% ipython --no-banner

In [1]: import numpy as np

In [2]: import numpy.linalg as la

In [3]: np.set_printoptions(suppress=True, linewidth=120)

In [4]: E = np.load("block15.npy")

In [5]: E.round(3)
Out[5]: 
array([[  0.121,   0.087,   0.674,  -4.943,  -7.526,  -1.405,   1.511,  -2.9  ,  -5.734,  -1.934,  -0.054],
       [ -1.551, -11.993,  -9.753, -10.84 ,   0.356,  -0.133, -10.007,  -4.876, -10.754,  -1.482,  -1.074],
       [ -0.557,  -5.14 ,  -0.86 ,  -7.397,  -1.376,   0.904,  -4.492,  -5.182,  -4.253,  -0.767,   0.469],
       [  2.263,  -4.36 ,   1.924,   3.813,   8.528,  17.414,   5.122,   8.151,   8.645,  14.888,  10.814],
       [ -0.321,   1.3  ,   0.684,  -4.099,  -8.098,  -3.64 ,   2.422,  -1.922,  -6.808,  -1.446,  -0.889],
       [ -0.767,  -5.961,  -3.655,  -8.877,  -3.824,  -1.148,  -5.221,  -5.626,  -7.931,  -2.961,  -0.937],
       [ -0.939,   0.461,   3.503,   5.175,   7.439,   3.789,   5.161,   8.464,   3.549,  15.174,   4.942],
       [ -1.574, -10.146,  -7.383, -17.998,  -8.962,  -6.474, -13.505, -15.383, -15.059, -13.796,  -5.661],
       [  2.835,  -2.434,   4.884,  -2.475,  -0.252,  13.599,   2.726,  -1.464,   6.088,   3.609,   7.609],
       [ -0.085,  -9.195,  -5.936,  -6.759,   1.359,   5.328,  -4.934,  -1.507,  -5.059,   2.309,   2.501],
       [ -1.195,   0.518,   1.045,  -5.218,  -6.399,  -5.727,  -0.124,  -3.65 ,  -7.082,  -1.731,  -2.063],
       [  1.764,   4.091,  13.241,   8.178,   9.309,  14.032,   9.639,   7.494,  15.684,  17.287,  10.668],
       [  1.738,  10.482,   8.955,   2.282, -12.733,  -0.816,  13.145,   1.953,  -0.549,   0.73 ,   2.085],
       [ -0.416,  -9.203,  -7.552,  -9.932,  -3.242,   1.28 ,  -6.564,  -4.788,  -9.524,  -2.894,  -0.195],
       [ -0.032,  -1.106,   4.02 ,  -5.282,  -2.529,   1.218,  -1.139,  -5.073,  -0.838,  -0.266,   1.249],
       [ -0.78 ,  -4.054,   0.932,  -0.05 ,   7.013,   5.04 ,  -0.367,   3.258,   1.765,  10.415,   4.221],
       [  1.801,   5.153,   7.959,   3.255,  -3.053,   6.472,   9.761,   3.903,   4.766,   7.004,   5.736],
       [ -0.33 ,  -4.665,   0.528,  -7.515,  -1.432,   1.577,  -4.405,  -6.045,  -3.003,  -1.171,   0.796],
       [ -0.728,  -3.102,  -4.057,  -7.178,  -7.429,  -3.754,  -1.687,  -3.316, -10.249,  -3.155,  -1.8  ],
       [ -0.74 ,  -6.898,   2.516,  -4.215,   8.73 ,   6.709,  -5.647,  -2.83 ,   3.779,   7.002,   4.104],
       [  1.138,  -2.598,  -1.776,   0.953,   0.358,   7.924,   4.905,   6.194,  -0.669,   8.461,   5.585],
       [ -0.491,  -5.809,  -5.645,  -4.782,  -1.609,   1.325,  -1.644,   0.716,  -7.302,   2.566,   1.095],
       [  0.709,   5.379,  11.25 ,  -1.545,  -4.406,   1.354,   4.548,  -4.155,   4.075,   0.967,   2.39 ],
       [  1.327,   0.136,   7.178,   6.833,  10.006,  13.795,   7.353,   9.004,  11.401,  17.521,  10.054],
       [ -0.064,  -7.605,  -7.586,  -3.351,   0.879,   4.89 ,  -1.019,   3.691,  -6.286,   5.665,   3.02 ],
       [  0.07 ,  -3.81 ,  -5.646,   1.339,   0.998,   4.698,   4.226,   8.603,  -4.608,   9.879,   4.077],
       [ -1.587,   1.651,   3.786,  -0.343,   0.18 ,  -3.406,   2.049,   1.091,  -1.897,   5.913,   0.299],
       [ -1.441,  -3.895,  -6.082,  -4.168,  -3.379,  -3.67 ,  -0.768,   1.539, -10.264,   2.262,  -1.084],
       [  0.144,  -4.174,  -4.19 ,  -3.854,  -3.074,   2.437,   0.499,   1.186,  -6.128,   2.428,   1.846],
       [ -1.515,  -2.692,   0.432,  -2.931,   1.876,  -1.153,  -1.644,  -0.332,  -2.988,   4.973,   0.643],
       [ -1.047,  -7.418,  -7.02 , -15.794, -11.76 ,  -6.755,  -9.454, -12.749, -15.545, -13.202,  -5.309],
       [ -0.951,   0.502,   3.902,  -5.716,  -4.703,  -3.87 ,  -1.196,  -5.752,  -3.811,  -1.857,  -1.209],
       [  0.56 ,   1.349,  -0.46 ,   2.998,  -2.369,   3.284,   8.087,   7.926,  -2.398,   8.704,   3.943],
       [  0.92 ,  -2.097,  -4.13 ,   2.417,  -0.686,   6.463,   6.772,   9.263,  -3.153,   9.768,   5.159],
       [  2.786,   3.828,   7.928,   7.971,   3.277,  14.365,  12.642,  10.165,  10.372,  14.964,  10.509],
       [  1.988,   5.209,  -1.407,   5.626,  -9.185,   3.722,  14.972,  11.883,  -4.59 ,   7.868,   4.621],
       [  0.739,   0.801,   0.144,   3.466,  -0.56 ,   5.16 ,   7.902,   8.254,  -0.6  ,  10.006,   4.952],
       [  1.371,  -0.447,   8.819,   3.212,   8.335,  12.951,   4.235,   3.514,  11.434,  12.823,   8.87 ],
       [ -1.625,  -0.415,   2.328,  -9.432,  -7.765,  -8.079,  -4.343,  -9.771,  -7.926,  -6.791,  -4.08 ]])

In [6]: rk = la.matrix_rank(E)

In [7]: rk
Out[7]: np.int64(5)

In [8]: ns = la.svd(E)[2][rk:].T

In [9]: print([int(la.matrix_rank(E[:i])) for i in range(1, len(E) + 1)])
[1, 2, 3, 4, 5, 5, 5, 5, 5, 5, 5, 5, 5, 5, 5, 5, 5, 5, 5, 5, 5, 5, 5, 5, 5, 5, 5, 5, 5, 5, 5, 5, 5, 5, 5, 5, 5, 5, 5]

In [10]: ns.shape
Out[10]: (11, 6)

In [11]: Xs = E - E.mean(axis=0)

In [12]: evecs = la.svd(Xs)[2][:5]

In [13]: M2 = Xs - Xs @ evecs.T @ evecs

In [14]: la.norm(M2, axis=1).round(6).argmax()
Out[14]: np.int64(0)

In [15]: np.round((Xs @ evecs.T).std(axis=0), 3) + 0
Out[15]: array([16.546,  7.504,  6.069,  3.301,  0.   ])

In [16]: round(float(la.norm(M2) / la.norm(Xs)), 3)
Out[16]: 0.0

In [17]: np.round(np.diag(evecs.T @ evecs), 3)
Out[17]: array([0.087, 0.564, 0.523, 0.785, 0.606, 0.679, 0.406, 0.44 , 0.39 , 0.374, 0.146])

In [18]: W0 = np.array([[1, -3, 9, -27],
    ...:     [1, -2, 4, -8],
    ...:     [1, -1, 1, -1],
    ...:     [1, 0, 0, 0],
    ...:     [1, 1, 1, 1],
    ...:     [1, 2, 4, 8],
    ...:     [1, 3, 9, 27],
    ...:     [1, 4, 16, 64],
    ...:     [1, 5, 25, 125],
    ...:     [1, 6, 36, 216],
    ...:     [1, 7, 49, 343]])

In [19]: x0 = np.array([-2, 1, 1, 2])

In [20]: target = W0 @ x0

In [21]: np.round(la.pinv(W0) @ W0, 3) + 0
Out[21]: 
array([[1., 0., 0., 0.],
       [0., 1., 0., 0.],
       [0., 0., 1., 0.],
       [0., 0., 0., 1.]])

In [22]: np.round(la.solve(W0.T @ W0, W0.T @ target), 3)
Out[22]: array([-2.,  1.,  1.,  2.])

In [23]: rng = np.random.default_rng(15)

In [24]: target = target + 0.1 * rng.normal(size=11)

In [25]: print(target.round(3))
[-50.143 -16.094  -3.961  -2.052   2.053  20.081  63.856 146.102 277.94  472.209 740.073]

In [26]: c, *_ = la.lstsq(W0, target)

In [27]: round(float(la.norm(target - W0 @ c)), 3)
Out[27]: 0.278

In [28]: x0 = np.array([3, 0, 0, 3])

In [29]: target = W0 @ x0

In [30]: c, lr = np.zeros(4), 1 / la.norm(W0, 2) ** 2

In [31]: for i in range(8):
    ...:     c -= lr * W0.T @ (W0 @ c - target)
    ...:     if i % 2 == 0: print(i, round(la.norm(W0 @ c - target), 3))
    ...: 
0 5.88
2 5.877
4 5.875
6 5.873

In [32]: print(c.round(3))
[0.012 0.076 0.454 2.94 ]

In [33]: round(float(la.cond(W0)), 3)
Out[33]: 237.889

In [34]: la.norm(W0, axis=1).argmax()
Out[34]: np.int64(10)

In [35]: np.round(la.norm(W0, axis=1), 3)
Out[35]: array([ 28.636,   9.22 ,   2.   ,   1.   ,   2.   ,   9.22 ,  28.636,  66.098, 127.577, 219.064, 346.554])

In [36]: W0[10] @ W0[8]
Out[36]: np.int64(44136)

In [37]: round(la.norm(W0[10], 1), 3), round(float(la.norm(W0[10], np.inf)), 3)
Out[37]: (np.float64(400.0), 343.0)

In [38]: q, evecs = la.qr(W0[:, :3])[0], la.qr(W0[:, 3:])[0]

In [39]: sigma = la.svd(q.T @ evecs, compute_uv=False)

In [40]: round(float(la.norm(q @ q.T - evecs @ evecs.T, 2)), 3)
Out[40]: 1.0

In [41]: np.round(np.degrees(np.arccos(sigma.clip(0, 1))), 3)
Out[41]: array([10.512])

In [42]: T = np.stack([W0, 4 * W0, W0[::-1]])

In [43]: T.sum(axis=0)
Out[43]: 
array([[   6,   -8,   94,  208],
       [   6,   -4,   56,  176],
       [   6,    0,   30,  120],
       [   6,    4,   16,   64],
       [   6,    8,   14,   32],
       [   6,   12,   24,   48],
       [   6,   16,   46,  136],
       [   6,   20,   80,  320],
       [   6,   24,  126,  624],
       [   6,   28,  184, 1072],
       [   6,   32,  254, 1688]])

In [44]: print(la.matrix_rank(T))
[4 4 4]

In [45]: K = np.loadtxt("a.csv", delimiter=",")

In [46]: print(K)
[[-0.3    0.4    0.614  0.5    0.3   -0.4   -0.1  ]
 [-0.9    0.4    1.151  0.5    0.6   -0.9    0.3  ]
 [-0.5   -1.     0.14   0.     0.1   -0.2    0.4  ]
 [-2.3    1.6    0.448 -0.7    0.2    1.6   -0.7  ]
 [-0.1    0.2    0.187 -0.3    0.    -1.     0.3  ]
 [ 0.5    0.9    1.543 -1.4    0.7    1.7   -0.6  ]
 [-0.6   -0.3    3.777  0.     1.8   -0.4    1.3  ]
 [ 0.8    1.    -0.793 -0.3   -0.5    0.     0.2  ]
 [ 0.2    0.6    3.649 -0.1    1.8    0.6    0.5  ]
 [ 0.1    0.3   -2.863 -0.2   -1.5   -1.1    0.2  ]
 [ 0.5   -1.1   -1.36  -0.4   -0.7   -2.3   -1.3  ]
 [ 0.1    0.1   -1.572 -0.2   -0.8    1.4   -1.1  ]
 [ 0.1   -2.2   -1.522  0.2   -0.7   -0.4    0.8  ]
 [ 2.1    0.2    2.52   1.4    1.3   -0.7    0.   ]
 [-0.6    0.9    0.465 -1.1    0.3    0.6   -0.4  ]
 [ 0.5    1.    -1.305  2.1   -0.7    1.2    0.6  ]
 [-0.5   -0.5   -2.512 -1.6   -1.2    0.2    1.2  ]
 [ 1.6    1.8    2.197  0.4    1.     0.5    1.   ]]

In [47]: D = la.norm(K[:, None] - K[None], axis=-1)

In [48]: np.unravel_index(D.round(6).argmax(), D.shape)
Out[48]: (np.int64(6), np.int64(9))

In [49]: D.mean(axis=1).argmax()
Out[49]: np.int64(6)

In [50]: D.shape
Out[50]: (18, 18)

In [51]: D[:5, :5].round(3)
Out[51]: 
array([[0.   , 1.072, 1.675, 3.358, 1.23 ],
       [1.072, 0.   , 2.035, 3.57 , 1.618],
       [1.675, 2.035, 0.   , 3.879, 1.534],
       [3.358, 3.57 , 3.879, 0.   , 3.851],
       [1.23 , 1.618, 1.534, 3.851, 0.   ]])

In [52]: D[11].round(6).argsort(kind="stable")[:4]
Out[52]: array([11,  7, 14, 15])

In [53]: (D + 1e9 * np.eye(18)).round(6).argmin(axis=1)
Out[53]: array([ 1,  0,  4, 14,  0, 14,  8,  4,  6, 16,  9,  7,  2, 17,  5,  7,  9, 13])
